$ python -q
>>> import numpy as np
>>> np.set_printoptions(suppress=True, linewidth=120)
>>> other = np.array([[1, 1, 2, 2, 2, 2, 3, 3, 1, 3],
...     [0, 0, 3, 1, 1, 0, 1, 1, 3, 2],
...     [3, 1, 0, 1, 2, 0, 3, 0, 0, 1],
...     [1, 1, 1, 1, 1, 2, 1, 0, 2, 3],
...     [1, 0, 1, 2, 0, 2, 1, 1, 2, 1],
...     [3, 1, 0, 3, 2, 0, 1, 1, 2, 2],
...     [1, 3, 1, 0, 0, 0, 2, 3, 0, 2],
...     [2, 1, 0, 2, 2, 1, 1, 2, 1, 1],
...     [2, 2, 3, 2, 0, 0, 0, 1, 2, 0],
...     [3, 1, 2, 3, 1, 0, 1, 0, 1, 2]])
>>> J = np.triu(other, 1)
>>> print(J)
[[0 1 2 2 2 2 3 3 1 3]
 [0 0 3 1 1 0 1 1 3 2]
 [0 0 0 1 2 0 3 0 0 1]
 [0 0 0 0 1 2 1 0 2 3]
 [0 0 0 0 0 2 1 1 2 1]
 [0 0 0 0 0 0 1 1 2 2]
 [0 0 0 0 0 0 0 3 0 2]
 [0 0 0 0 0 0 0 0 1 1]
 [0 0 0 0 0 0 0 0 0 0]
 [0 0 0 0 0 0 0 0 0 0]]
>>> cov = J.T @ J
>>> print(np.trace(cov), (J ** 2).sum())
141 141
>>> print(np.linalg.matrix_rank(cov))
8
>>> print((J @ J.T).shape)
(10, 10)
>>> print(np.allclose(cov, cov.T))
True
>>> print(np.diag(cov))
[ 0  1 13  6 10 12 22 21 23 33]
>>> print(np.round(np.linalg.svd(J, compute_uv=False) ** 2, 3))
[97.907 14.971 11.681  9.775  4.36   1.981  0.306  0.019  0.     0.   ]
>>> feats = np.array([[-1, -1, 2, 3, 1, 4, -1, 5, 4],
...     [-3, -3, 0, 1, -1, 2, -3, 3, 2],
...     [-3, -3, 0, 1, -1, 2, -3, 3, 2],
...     [-5, -5, -2, -1, -3, 0, -5, 1, 0],
...     [-2, -2, 1, 2, 0, 3, -2, 4, 3]])
>>> # row 2 repeats row 1
>>> print(np.abs(np.diag(np.linalg.qr(feats)[1])) > 1e-9)
[ True False  True False False]
>>> print(np.round(feats @ np.linalg.pinv(feats) @ feats, 3) + 0)
[[-1. -1.  2.  3.  1.  4. -1.  5.  4.]
 [-3. -3.  0.  1. -1.  2. -3.  3.  2.]
 [-3. -3.  0.  1. -1.  2. -3.  3.  2.]
 [-5. -5. -2. -1. -3.  0. -5.  1.  0.]
 [-2. -2.  1.  2.  0.  3. -2.  4.  3.]]
>>> print(np.unique(feats.round(6), axis=0).shape)
(4, 9)
>>> U, s, Vt = np.linalg.svd(feats)
>>> print(np.argmax(s[:-1] / (s[1:] + 1e-6)) + 1)
2
>>> other = U[:, :2] @ np.diag(s[:2]) @ Vt[:2]
>>> print(np.round(np.linalg.norm(feats - other, 2), 3), np.round(s[2], 3))
0.0 0.0
>>> print(np.round(np.abs(feats - other).max(), 3))
0.0
>>> print(np.linalg.matrix_rank(feats, rtol=0.05))
2
>>> print(other.round(3) + 0)
[[-1. -1.  2.  3.  1.  4. -1.  5.  4.]
 [-3. -3.  0.  1. -1.  2. -3.  3.  2.]
 [-3. -3.  0.  1. -1.  2. -3.  3.  2.]
 [-5. -5. -2. -1. -3.  0. -5.  1.  0.]
 [-2. -2.  1.  2.  0.  3. -2.  4.  3.]]
>>> print(np.round(np.linalg.norm(feats - other) / np.linalg.norm(feats), 3))
0.0
>>> W0 = np.array([[7.0, -4.0, -2.0, 2.0],
...     [12.0, -7.0, -4.0, 4.0],
...     [14.0, -4.0, -9.0, 6.0],
...     [6.0, 0.0, -6.0, 3.0]])
>>> print(W0)
[[ 7. -4. -2.  2.]
 [12. -7. -4.  4.]
 [14. -4. -9.  6.]
 [ 6.  0. -6.  3.]]
>>> rng = np.random.default_rng(594)
>>> idx = rng.permutation(4)
>>> other = W0[:, idx] * rng.choice([-1, 1], 4)
>>> print(other)
[[ 4. -2.  7.  2.]
 [ 7. -4. 12.  4.]
 [ 4. -9. 14.  6.]
 [-0. -6.  6.  3.]]
>>> U, _, Vt = np.linalg.svd(W0.T @ other)
>>> print(np.round(U @ Vt, 3) + 0)
[[ 0.  0.  1.  0.]
 [-1.  0.  0.  0.]
 [ 0.  1.  0.  0.]
 [ 0.  0.  0.  1.]]
>>> print(np.round(np.linalg.lstsq(W0, other)[0], 3) + 0)
[[ 0.  0.  1.  0.]
 [-1.  0.  0.  0.]
 [ 0.  1.  0.  0.]
 [ 0.  0.  0.  1.]]
>>> print(idx)
[1 2 0 3]
>>> mat = np.loadtxt("run0.csv", delimiter=",")
>>> print(mat)
[[-1.  1.  1.  1.  1.  1.  1.  1.  1.  1.  1.  1.  1.  1.]
 [ 1. -1.  1.  1.  1.  1.  1.  1.  1.  1.  1.  1.  1.  1.]
 [ 1.  1. -1.  1.  1.  1.  1.  1.  1.  1.  1.  1.  1.  1.]
 [ 1.  1.  1. -1.  1.  1.  1.  1.  1.  1.  1.  1.  1.  1.]
 [ 1.  1.  1.  1. -1.  1.  1.  1.  1.  1.  1.  1.  1.  1.]
 [ 1.  1.  1.  1.  1. -1.  1.  1.  1.  1.  1.  1.  1.  1.]
 [ 1.  1.  1.  1.  1.  1. -1.  1.  1.  1.  1.  1.  1.  1.]
 [ 1.  1.  1.  1.  1.  1.  1. -1.  1.  1.  1.  1.  1.  1.]
 [ 1.  1.  1.  1.  1.  1.  1.  1. -1.  1.  1.  1.  1.  1.]
 [ 1.  1.  1.  1.  1.  1.  1.  1.  1. -1.  1.  1.  1.  1.]
 [ 1.  1.  1.  1.  1.  1.  1.  1.  1.  1. -1.  1.  1.  1.]
 [ 1.  1.  1.  1.  1.  1.  1.  1.  1.  1.  1. -1.  1.  1.]
 [ 1.  1.  1.  1.  1.  1.  1.  1.  1.  1.  1.  1. -1.  1.]
 [ 1.  1.  1.  1.  1.  1.  1.  1.  1.  1.  1.  1.  1. -1.]]
>>> vals, evecs = np.linalg.eigh(mat)
>>> print(vals.round(3))
[-2. -2. -2. -2. -2. -2. -2. -2. -2. -2. -2. -2. -2. 12.]
>>> idx = rng.permutation(14)
>>> print(idx)
[ 2  3 13  5 11  0  6 12  4  8  9  7  1 10]
>>> other = mat[idx][:, idx]
>>> print(np.diag(other))
[-1. -1. -1. -1. -1. -1. -1. -1. -1. -1. -1. -1. -1. -1.]
>>> print(np.allclose(other, mat))
True
>>> print(np.round(np.sort(np.abs(np.linalg.eigvals(other))), 3))
[ 2.  2.  2.  2.  2.  2.  2.  2.  2.  2.  2.  2.  2. 12.]
>>> A = np.load("m.npy")
>>> print(A.round(3))
[[ 19.759   9.152  23.843 -13.586   2.156  -9.502  15.864 -24.544 -12.252]
 [ 12.661   5.925  14.715  -8.697   2.249  -6.644   9.22  -16.152  -6.159]
 [  5.969   2.893   6.364  -4.263   2.133  -3.868   3.499  -8.314  -1.184]
 [  4.767   2.348   4.913  -3.49    2.062  -3.344   2.569  -6.904  -0.437]
 [  3.822   1.919   3.791  -2.887   1.983  -2.919   1.872  -5.79    0.096]
 [  3.728   1.876   3.68   -2.827   1.974  -2.876   1.804  -5.678   0.146]
 [  3.226   1.647   3.092  -2.508   1.919  -2.642   1.45   -5.081   0.4  ]
 [  2.776   1.442   2.573  -2.224   1.861  -2.427   1.145  -4.543   0.609]
 [  1.72    0.956   1.385  -1.554   1.674  -1.889   0.479  -3.251   1.003]
 [  1.377   0.796   1.014  -1.335   1.589  -1.698   0.285  -2.818   1.088]
 [  0.135   0.184  -0.182  -0.465   0.965  -0.782  -0.219  -1.015   0.952]
 [ -0.066   0.045  -0.253  -0.209   0.545  -0.396  -0.172  -0.448   0.561]
 [  0.196   0.017   0.335   0.147  -0.445   0.286   0.133   0.272  -0.416]
 [  0.374   0.042   0.596   0.26   -0.759   0.482   0.196   0.453  -0.665]
 [  0.385   0.044   0.611   0.268  -0.777   0.494   0.199   0.464  -0.678]
 [  0.907   0.115   1.271   0.661  -1.603   1.025   0.165   1.009  -1.091]
 [  1.6     0.14    1.926   1.607  -2.826   1.933  -0.528   2.22   -0.978]
 [  2.018  -0.02    1.979   3.134  -4.095   3.095  -2.154   4.172   0.116]
 [  1.966  -0.525   1.039   5.775  -5.631   4.848  -5.394   7.607   2.78 ]
 [  1.214  -1.416  -1.102   9.35   -7.19    7.034 -10.093  12.338   6.948]
 [  0.896  -1.713  -1.862  10.432  -7.599   7.673 -11.552  13.783   8.276]
 [  0.659  -1.924  -2.41   11.179  -7.868   8.111 -12.567  14.784   9.205]
 [  0.11   -2.386  -3.628  12.773  -8.414   9.035 -14.745  16.925  11.214]
 [ -1.22   -3.424  -6.424  16.181  -9.477  10.977 -19.46   21.53   15.611]
 [ -1.458  -3.602  -6.909  16.747  -9.643  11.296 -20.249  22.298  16.352]]
>>> # null space of dimension 6
>>> print(np.unique(A.round(6), axis=0).shape)
(25, 9)
>>> other = np.array([[4, 2, 3], [5, -2, 1]])
>>> cent = np.kron(other, W0)
>>> print(cent.shape)
(8, 12)
>>> print(round(float(np.linalg.norm(cent, 2)), 3), np.round(np.linalg.norm(other, 2) * np.linalg.norm(W0, 2), 3))
180.797 180.797
>>> cov = A.T @ A
>>> print(np.linalg.matrix_rank(cov))
3
>>> print((A @ A.T).shape)
(25, 25)
>>> print(np.round(np.linalg.eigvalsh(cov)[::-1], 3) + 0)
[9184.567 1062.988  142.118    0.       0.       0.       0.       0.       0.   ]
>>> print(round(float(np.trace(cov)), 3), round(float((A ** 2).sum()), 3))
10389.673 10389.673
>>> print(np.round(np.diag(cov), 3))
[ 678.555  185.671 1020.574 1395.578  525.393  739.755 1799.586 3001.659 1042.902]
>>> M = np.load("layer12.npy")
>>> print(M)
[[ 2  1  0  0]
 [ 3 -5  0  0]
 [ 0  0  2  1]
 [ 0  0  3 -5]]
>>> proj = np.triu(np.array([[3, 1, 2, 1], [-2, 3, -2, 2], [2, -1, 1, -3], [-3, 3, 0, 2]]), 1) + np.eye(4)
>>> other = proj @ M @ np.linalg.inv(proj)
>>> print(np.round(np.poly(other), 3))
[  1.   6. -17. -78. 169.]
>>> print(proj @ M - M @ proj)
[[  3.  -7.   5.  -7.]
 [  0.  -3. -14.  -5.]
 [  0.   0.  -9.  21.]
 [  0.   0.   0.   9.]]
>>> vec = np.array([-2, 3, 2, 1])
>>> y = M @ vec
>>> print(y)
[ -1 -21   5   1]
>>> print(np.round(np.linalg.solve(M, y), 3))
[-2.  3.  2.  1.]
>>> print(np.round(np.linalg.solve(M, y + M[:, 1]), 3))
[-2.  4.  2.  1.]
>>> print(np.round(np.linalg.solve(M.T, M[2]), 3))
[ 0. -0.  1. -0.]
>>> print(np.round(np.linalg.solve(M, -1 * y), 3))
[ 2. -3. -2. -1.]
>>> vec = np.array([-1, -1, 6, -6])
>>> h = np.maximum(M @ vec, 0)
>>> print(M * (h > 1e-9)[:, None])
[[ 0  0  0  0]
 [ 3 -5  0  0]
 [ 0  0  2  1]
 [ 0  0  3 -5]]
>>> print(h)
[ 0  2  6 48]
>>> print(np.round(np.tanh(M @ vec), 3))
[-0.995  0.964  1.     1.   ]
>>> print(M.T @ h)
[   6  -10  156 -234]
>>> idx = rng.permutation(4)
>>> other = M[:, idx] * rng.choice([-1, 1], 4)
>>> print(other)
[[ 2  0  1  0]
 [ 3  0 -5  0]
 [ 0  1  0  2]
 [ 0 -5  0  3]]
>>> U, _, Vt = np.linalg.svd(M.T @ other)
>>> print(np.round(np.linalg.lstsq(M, other)[0], 3) + 0)
[[1. 0. 0. 0.]
 [0. 0. 1. 0.]
 [0. 0. 0. 1.]
 [0. 1. 0. 0.]]
>>> print(idx)
[0 3 1 2]
>>> F = np.loadtxt("block3.csv", delimiter=",")
>>> print(F)
[[ 1. -1.  2.  1.  2.  0. -2.  0.  1. -3. -3.]
 [ 2. -3.  2.  2.  0.  2.  2. -3.  2.  3.  2.]
 [ 2.  1. -3.  3.  2.  2.  0.  1. -3.  0.  2.]
 [ 2. -2. -3.  3.  0. -2.  3. -1.  0.  1. -1.]]
>>> print(np.round(np.linalg.svd(F, compute_uv=False), 3))
[8.424 7.013 5.61  4.937]
>>> print(np.diff(F, axis=0))
[[ 1. -2.  0.  1. -2.  2.  4. -3.  1.  6.  5.]
 [ 0.  4. -5.  1.  2.  0. -2.  4. -5. -3.  0.]
 [ 0. -3.  0.  0. -2. -4.  3. -2.  3.  1. -3.]]
>>> print(F.shape)
(4, 11)
>>> print(np.count_nonzero(F))
37
>>> print(F.mean(axis=0))
[ 1.75 -1.25 -0.5   2.25  1.    0.5   0.75 -0.75  0.    0.25  0.  ]
>>> print(F.sum(axis=0))
[ 7. -5. -2.  9.  4.  2.  3. -3.  0.  1.  0.]
>>> vec = np.array([2, 2, -2, -1, -1, 2, 2, -1, 2, 2, 0])
>>> print(np.sign((F @ vec).round(6)))
[-1.  1.  1.  1.]
>>> print(F @ np.ones(11))
[-2. 11.  7.  0.]
>>> print(F * vec)
[[ 2. -2. -4. -1. -2.  0. -4. -0.  2. -6. -0.]
 [ 4. -6. -4. -2. -0.  4.  4.  3.  4.  6.  0.]
 [ 4.  2.  6. -3. -2.  4.  0. -1. -6.  0.  0.]
 [ 4. -4.  6. -3. -0. -4.  6.  1.  0.  2. -0.]]
>>> print(F @ (2 * vec))
[-30.  26.   8.  16.]
>>> print(np.linalg.norm(F @ vec) <= np.linalg.norm(F, 2) * np.linalg.norm(vec) + 1e-9)
True
>>> print(F @ vec)
[-15.  13.   4.   8.]
>>> other = F[0, 0] * F[1:] - np.outer(F[1:, 0], F[0])
>>> print(other)
[[ 0. -1. -2.  0. -4.  2.  6. -3.  0.  9.  8.]
 [ 0.  3. -7.  1. -2.  2.  4.  1. -5.  6.  8.]
 [ 0.  0. -7.  1. -4. -2.  7. -1. -2.  7.  5.]]
>>> print(np.flatnonzero(~other.round(6).any(axis=1)))
[]
>>> print(np.linalg.matrix_rank(other), np.linalg.matrix_rank(F))
3 4
>>> E = np.loadtxt("sample4.csv", delimiter=",")
>>> print(E)
[[0. 1. 1. 0. 0. 0. 0. 0. 0. 0.]
 [1. 0. 1. 0. 0. 0. 0. 0. 1. 0.]
 [1. 1. 0. 0. 0. 0. 0. 0. 0. 0.]
 [0. 0. 0. 0. 0. 0. 0. 0. 0. 0.]
 [0. 0. 0. 0. 0. 0. 0. 0. 1. 0.]
 [0. 0. 0. 0. 0. 0. 1. 0. 0. 0.]
 [0. 0. 0. 0. 0. 1. 0. 0. 1. 0.]
 [0. 0. 0. 0. 0. 0. 0. 0. 0. 1.]
 [0. 1. 0. 0. 1. 0. 1. 0. 0. 1.]
 [0. 0. 0. 0. 0. 0. 0. 1. 1. 0.]]
>>> vals, evecs = np.linalg.eigh(E)
>>> print(np.abs(evecs[:, -1]).round(6).argmax())
1
>>> print(np.round(evecs.T @ E @ evecs, 3) + 0)
[[-2.214  0.     0.     0.     0.     0.     0.     0.     0.     0.   ]
 [ 0.    -1.     0.     0.     0.     0.     0.     0.     0.     0.   ]
 [ 0.     0.    -1.     0.     0.     0.     0.     0.     0.     0.   ]
 [ 0.     0.     0.    -1.     0.     0.     0.     0.     0.     0.   ]
 [ 0.     0.     0.     0.    -0.414  0.     0.     0.     0.     0.   ]
 [ 0.     0.     0.     0.     0.     0.     0.     0.     0.     0.   ]
 [ 0.     0.     0.     0.     0.     0.     0.539  0.     0.     0.   ]
 [ 0.     0.     0.     0.     0.     0.     0.     1.     0.     0.   ]
 [ 0.     0.     0.     0.     0.     0.     0.     0.     1.675  0.   ]
 [ 0.     0.     0.     0.     0.     0.     0.     0.     0.     2.414]]
>>> print(np.round(evecs @ np.diag(vals) @ evecs.T, 3) + 0)
[[0. 1. 1. 0. 0. 0. 0. 0. 0. 0.]
 [1. 0. 1. 0. 0. 0. 0. 0. 1. 0.]
 [1. 1. 0. 0. 0. 0. 0. 0. 0. 0.]
 [0. 0. 0. 0. 0. 0. 0. 0. 0. 0.]
 [0. 0. 0. 0. 0. 0. 0. 0. 1. 0.]
 [0. 0. 0. 0. 0. 0. 1. 0. 0. 0.]
 [0. 0. 0. 0. 0. 1. 0. 0. 1. 0.]
 [0. 0. 0. 0. 0. 0. 0. 0. 0. 1.]
 [0. 1. 0. 0. 1. 0. 1. 0. 0. 1.]
 [0. 0. 0. 0. 0. 0. 0. 1. 1. 0.]]
>>> print(np.round(vals.sum(), 3), np.trace(E))
-0.0 0.0
>>> print(np.round(np.linalg.eigvalsh(E @ E), 3) + 0)
[0.    0.172 0.291 1.    1.    1.    1.    2.806 4.903 5.828]
